>>> import numpy as np
>>> import numpy.linalg as la
>>> np.set_printoptions(suppress=True, linewidth=160)
>>> rnd = lambda a: np.round(a, 3) + 0
>>> K = np.load("layer19.npy")
>>> print(K)
[[  1  -3   9 -27]
 [  1  -2   4  -8]
 [  1  -1   1  -1]
 [  1   0   0   0]
 [  1   1   1   1]
 [  1   2   4   8]
 [  1   3   9  27]
 [  1   4  16  64]]
>>> blk = np.stack([K, 4 * K, K[::-1]])
>>> la.matrix_rank(blk.reshape(3, -1))
np.int64(2)
>>> blk.shape
(3, 8, 4)
>>> np.einsum("bij,cij->bc", blk, blk)
array([[  6188,  24752,  -3568],
       [ 24752,  99008, -14272],
       [ -3568, -14272,   6188]])
>>> blk.sum(axis=0)
array([[  6, -11,  61, -71],
       [  6,  -7,  29, -13],
       [  6,  -3,   9,   3],
       [  6,   1,   1,   1],
       [  6,   5,   5,   5],
       [  6,   9,  21,  39],
       [  6,  13,  49, 127],
       [  6,  17,  89, 293]])
>>> la.matrix_rank(blk)
array([4, 4, 4])
>>> rng = np.random.default_rng(54616)
>>> lab = rng.permutation(4)
>>> out = K[:, lab] * rng.choice([-1, 1], 4)
>>> out
array([[  3, -27,  -9,  -1],
       [  2,  -8,  -4,  -1],
       [  1,  -1,  -1,  -1],
       [  0,   0,   0,  -1],
       [ -1,   1,  -1,  -1],
       [ -2,   8,  -4,  -1],
       [ -3,  27,  -9,  -1],
       [ -4,  64, -16,  -1]])
>>> U, _, Vh = la.svd(K.T @ out)
>>> rnd(la.lstsq(K, out)[0])
array([[ 0.,  0.,  0., -1.],
       [-1.,  0.,  0.,  0.],
       [ 0.,  0., -1.,  0.],
       [ 0.,  1.,  0.,  0.]])
>>> x = np.array([-4, -3, 2, -3])
>>> rhs = out @ x
>>> rnd(la.solve(out.T @ out, out.T @ rhs))
array([-4., -3.,  2., -3.])
>>> rhs
array([  54,   11,    0,    3,    2,  -21,  -84, -205])
>>> rhs = rhs + 0.02 * rng.normal(size=8)
>>> rnd(rhs)
array([  53.966,   10.983,    0.009,    3.03 ,    1.996,  -20.971,  -83.951, -205.009])
>>> c, *_ = la.lstsq(out, rhs)
>>> rnd(la.norm(rhs - out @ c))
np.float64(0.045)
